% ipython --no-banner

In [1]: import numpy as np

In [2]: np.set_printoptions(precision=3, suppress=True, linewidth=120, sign=" ")

In [3]: def rnd(a):
   ...:     return np.round(a, 3) + 0
   ...: 

In [4]: feats = np.load("a.npy")

In [5]: feats
Out[5]: 
array([[ 0,  0],
       [ 0,  4]])

In [6]: ev, vecs = np.linalg.eigh(feats)

In [7]: vecs.T @ feats @ vecs
Out[7]: 
array([[ 0.,  0.],
       [ 0.,  4.]])

In [8]: rnd(np.linalg.svd(feats, compute_uv=False))
Out[8]: array([ 4.,  0.])

In [9]: rnd(np.linalg.eigvalsh(feats @ feats))
Out[9]: array([  0.,  16.])

In [10]: vecs @ np.diag(ev) @ vecs.T
Out[10]: 
array([[ 0.,  0.],
       [ 0.,  4.]])

In [11]: vecs.T @ vecs
Out[11]: 
array([[ 1.,  0.],
       [ 0.,  1.]])

In [12]: x0 = np.array([-4, -9])

In [13]: feats @ x0
Out[13]: array([  0, -36])

In [14]: feats @ np.ones(2)
Out[14]: array([ 0.,  4.])

In [15]: feats @ (2 * x0)
Out[15]: array([  0, -72])

In [16]: (feats @ x0).argmax()
Out[16]: np.int64(0)

In [17]: np.sign((feats @ x0).round(6))
Out[17]: array([ 0, -1])

In [18]: np.linalg.norm(feats @ x0) <= np.linalg.norm(feats, 2) * np.linalg.norm(x0) + 1e-9
Out[18]: np.True_

In [19]: Uu, sv, vt = np.linalg.svd(feats)

In [20]: sv
Out[20]: array([ 4.,  0.])

In [21]: np.argmax(sv[:-1] / (sv[1:] + 1e-6)) + 1
Out[21]: np.int64(1)

In [22]: Y = Uu[:, :1] @ np.diag(sv[:1]) @ vt[:1]

In [23]: np.linalg.matrix_rank(feats, rtol=0.05)
Out[23]: np.int64(1)

In [24]: np.linalg.matrix_rank(Y)
Out[24]: np.int64(1)

In [25]: X = np.loadtxt("data.csv", delimiter=",")

In [26]: rnd(X)
Out[26]: 
array([[-0.305, -0.587,  0.328,  0.062,  0.672],
       [-0.559, -0.507, -0.247,  0.144, -0.59 ],
       [-0.762,  0.589, -0.085, -0.126,  0.221],
       [-0.102,  0.024,  0.798, -0.463, -0.372],
       [ 0.051, -0.225, -0.434, -0.863,  0.117]])

In [27]: x0 = np.array([1, 2, 1, 0, 2])

In [28]: target = X @ x0

In [29]: rnd(target)
Out[29]: array([ 0.192, -3.001,  0.773,  0.001, -0.6  ])

In [30]: rnd(np.linalg.solve(X, target + X[:, 0]))
Out[30]: array([ 2.,  2.,  1.,  0.,  2.])

In [31]: rnd(np.linalg.solve(X, target))
Out[31]: array([ 1.,  2.,  1.,  0.,  2.])

In [32]: rnd(np.linalg.solve(X, -3 * target))
Out[32]: array([-3., -6., -3.,  0., -6.])

In [33]: rnd(np.linalg.solve(X, X[:, 3]))
Out[33]: array([ 0.,  0.,  0.,  1.,  0.])

In [34]: q, vecs = np.linalg.qr(X[:, :1])[0], np.linalg.qr(X[:, 1:])[0]

In [35]: sv = np.linalg.svd(q.T @ vecs, compute_uv=False)

In [36]: rnd(sv)
Out[36]: array([ 0.])

In [37]: rnd(np.linalg.norm(q @ q.T - vecs @ vecs.T, 2))
Out[37]: np.float64(1.0)

In [38]: rnd(np.degrees(np.arccos(sv.clip(0, 1))))
Out[38]: array([ 90.])

In [39]: rng = np.random.default_rng(9)

In [40]: Y = X + rng.integers(-2, 3, (5, 1)) @ rng.integers(-2, 3, (1, 5))

In [41]: rnd(Y)
Out[41]: 
array([[-0.305, -0.587,  0.328,  0.062,  0.672],
       [ 1.441,  1.493,  1.753,  2.144,  1.41 ],
       [ 1.238,  2.589,  1.915,  1.874,  2.221],
       [-1.102, -0.976, -0.202, -1.463, -1.372],
       [-1.949, -2.225, -2.434, -2.863, -1.883]])

In [42]: Y - X
Out[42]: 
array([[ 0.,  0.,  0.,  0.,  0.],
       [ 2.,  2.,  2.,  2.,  2.],
       [ 2.,  2.,  2.,  2.,  2.],
       [-1., -1., -1., -1., -1.],
       [-2., -2., -2., -2., -2.]])

In [43]: np.linalg.matrix_rank(Y - X, tol=1e-8)
Out[43]: np.int64(1)

In [44]: M = np.load("dump.npy")

In [45]: M
Out[45]: 
array([[  7,   6,   3,   1,   8,   5],
       [  6,  10,   3,   2,   8,   8],
       [  3,   3,   6,   0,   4,   7],
       [  1,   2,   0,   1,   1,   2],
       [  8,   8,   4,   1,  10,   6],
       [  5,   8,   7,   2,   6,  13]])

In [46]: np.linalg.lstsq(M[:-1].T, M[-1])[2]
Out[46]: np.int32(5)

In [47]: np.allclose(M[:-1].T @ np.linalg.lstsq(M[:-1].T, M[-1])[0], M[-1])
Out[47]: True

In [48]: np.abs(np.diag(np.linalg.qr(M)[1])) > 1e-9
Out[48]: array([ True,  True,  True,  True,  True, False])

In [49]: rnd(np.trace(np.linalg.pinv(M) @ M))
Out[49]: np.float64(5.0)

In [50]: rnd(M @ np.linalg.pinv(M) @ M)
Out[50]: 
array([[  7.,   6.,   3.,   1.,   8.,   5.],
       [  6.,  10.,   3.,   2.,   8.,   8.],
       [  3.,   3.,   6.,   0.,   4.,   7.],
       [  1.,   2.,   0.,   1.,   1.,   2.],
       [  8.,   8.,   4.,   1.,  10.,   6.],
       [  5.,   8.,   7.,   2.,   6.,  13.]])

In [51]: Uu, sv, vt = np.linalg.svd(M)

In [52]: vecs = vt[:(sv > 1e-8).sum()]

In [53]: x0 = M[4] + 5 * M[2] + rng.integers(2) * np.eye(6)[1]

In [54]: x0
Out[54]: array([ 23.,  24.,  34.,   1.,  30.,  41.])

In [55]: rnd(np.diag(vecs.T @ vecs))
Out[55]: array([ 0.85 ,  0.904,  0.784,  0.904,  0.707,  0.85 ])

In [56]: np.allclose(vecs.T @ vecs @ x0, x0)
Out[56]: False

In [57]: rnd(vecs.T @ vecs)
Out[57]: 
array([[ 0.85 , -0.12 , -0.18 , -0.12 ,  0.21 ,  0.15 ],
       [-0.12 ,  0.904, -0.144, -0.096,  0.168,  0.12 ],
       [-0.18 , -0.144,  0.784, -0.144,  0.251,  0.18 ],
       [-0.12 , -0.096, -0.144,  0.904,  0.168,  0.12 ],
       [ 0.21 ,  0.168,  0.251,  0.168,  0.707, -0.21 ],
       [ 0.15 ,  0.12 ,  0.18 ,  0.12 , -0.21 ,  0.85 ]])

In [58]: np.diff(M, axis=0)
Out[58]: 
array([[-1,  4,  0,  1,  0,  3],
       [-3, -7,  3, -2, -4, -1],
       [-2, -1, -6,  1, -3, -5],
       [ 7,  6,  4,  0,  9,  4],
       [-3,  0,  3,  1, -4,  7]])

In [59]: M[6]
---------------------------------------------------------------------------
IndexError                                Traceback (most recent call last)
Cell In[59], line 1
----> 1 M[6]

IndexError: index 6 is out of bounds for axis 0 with size 6

In [60]: np.linalg.rank(M)
---------------------------------------------------------------------------
AttributeError                            Traceback (most recent call last)
Cell In[60], line 1
----> 1 np.linalg.rank(M)

AttributeError: module 'numpy.linalg' has no attribute 'rank'

In [61]: M.sum(axis=0)
Out[61]: array([ 30,  37,  23,   7,  37,  41])

In [62]: rnd(np.linalg.norm(M))
Out[62]: np.float64(34.914)

In [63]: M.shape
Out[63]: (6, 6)

In [64]: rnd(M.mean(axis=0))
Out[64]: array([ 5.   ,  6.167,  3.833,  1.167,  6.167,  6.833])

In [65]: rnd(np.linalg.svd(M, compute_uv=False))
Out[65]: array([ 33.729,   7.98 ,   4.057,   1.095,   0.14 ,   0.   ])

In [66]: np.abs(M).max()
Out[66]: np.int64(13)

In [67]: M - M[0]
Out[67]: 
array([[ 0,  0,  0,  0,  0,  0],
       [-1,  4,  0,  1,  0,  3],
       [-4, -3,  3, -1, -4,  2],
       [-6, -4, -3,  0, -7, -3],
       [ 1,  2,  1,  0,  2,  1],
       [-2,  2,  4,  1, -2,  8]])

In [68]: np.count_nonzero(M)
Out[68]: np.int64(34)

In [69]: u, v = M[5], M[1]

In [70]: u @ v
Out[70]: np.int64(287)

In [71]: p = (u @ v) / (u @ u) * u

In [72]: rnd((v - p) @ u)
Out[72]: np.float64(0.0)

In [73]: rnd(p)
Out[73]: array([  4.135,   6.617,   5.79 ,   1.654,   4.963,  10.752])

In [74]: W1 = np.array([[0, 3, 2, 0],
    ...:     [2, 1, 3, 2],
    ...:     [2, 3, 0, 2],
    ...:     [0, 2, 0, 1],
    ...:     [0, 0, 0, 0],
    ...:     [1, 2, 0, 3]])

In [75]: beta = np.array([4, 6, -7, 7])

In [76]: H = np.maximum(M @ W1 + beta, 0)

In [77]: H
Out[77]: 
array([[ 27,  54,  25,  41],
       [ 38,  63,  35,  59],
       [ 29,  50,   8,  46],
       [ 10,  17,   1,  18],
       [ 34,  64,  33,  50],
       [ 47,  80,  27,  78]])

In [78]: (H > 0).astype(int)
Out[78]: 
array([[ 1,  1,  1,  1],
       [ 1,  1,  1,  1],
       [ 1,  1,  1,  1],
       [ 1,  1,  1,  1],
       [ 1,  1,  1,  1],
       [ 1,  1,  1,  1]])

In [79]: C = np.array([[0, 2, 3], [1, 0, 3], [1, 2, 0], [2, 3, 2]])

In [80]: (H @ C).round(6).argmax(axis=1)
Out[80]: array([ 2,  2,  2,  2,  2,  2])

In [81]: J = np.load("x.npy")

In [82]: J
Out[82]: 
array([[ 3,  0,  0,  0,  0,  0],
       [-2, -2,  0,  0,  0,  0],
       [ 0,  3,  2,  0,  0,  0],
       [ 3, -3, -3, -3,  0,  0],
       [-2, -3,  0, -1,  3,  0],
       [-3,  2, -1,  3,  0,  3]])

In [83]: ev, vecs = np.linalg.eigh(M)

In [84]: x0 = np.array([3, 2, 3, 2, 0, 1])

In [85]: rnd(x0 @ M @ x0 / (x0 @ x0)), rnd(ev[0]), rnd(ev[-1])
Out[85]: (np.float64(17.63), np.float64(0.0), np.float64(33.729))

In [86]: x0 @ M @ x0
Out[86]: np.int64(476)

In [87]: (np.sign(vecs[:, -1].round(6)) == np.sign(vecs[0, -1].round(6))).astype(int)
Out[87]: array([ 1,  1,  1,  1,  1,  1])

In [88]: rnd(np.linalg.eigvalsh(M[1:, 1:]))
Out[88]: array([  0.063,   0.561,   3.598,   6.783,  28.995])

In [89]: np.abs(M).sum(axis=1).max(), rnd(np.abs(ev).max())
Out[89]: (np.int64(41), np.float64(33.729))

In [90]: u, v = J[4], J[5]

In [91]: u @ u
Out[91]: np.int64(23)

In [92]: p = (u @ v) / (u @ u) * u

In [93]: np.outer(u, v)
Out[93]: 
array([[ 6, -4,  2, -6,  0, -6],
       [ 9, -6,  3, -9,  0, -9],
       [ 0,  0,  0,  0,  0,  0],
       [ 3, -2,  1, -3,  0, -3],
       [-9,  6, -3,  9,  0,  9],
       [ 0,  0,  0,  0,  0,  0]])

In [94]: np.linalg.matrix_rank(np.outer(u, v))
Out[94]: np.int64(1)

In [95]: rnd(np.linalg.norm(u + v) ** 2 + np.linalg.norm(u - v) ** 2)
Out[95]: np.float64(110.0)

In [96]: u = np.array([3, -1, -1, -3, -2, 2])

In [97]: Y = J + np.outer(u, np.eye(6)[2])

In [98]: rnd(np.linalg.det(Y) / np.linalg.det(J)), rnd(1 + np.linalg.solve(J, u)[2])
Out[98]: (np.float64(1.25), np.float64(1.25))

In [99]: Y
Out[99]: 
array([[ 3.,  0.,  3.,  0.,  0.,  0.],
       [-2., -2., -1.,  0.,  0.,  0.],
       [ 0.,  3.,  1.,  0.,  0.,  0.],
       [ 3., -3., -6., -3.,  0.,  0.],
       [-2., -3., -2., -1.,  3.,  0.],
       [-3.,  2.,  1.,  3.,  0.,  3.]])

In [100]: np.linalg.matrix_rank(np.linalg.inv(Y) - np.linalg.inv(J), tol=1e-8)
Out[100]: np.int64(1)

In [101]: np.linalg.matrix_rank(Y - J)
Out[101]: np.int64(1)
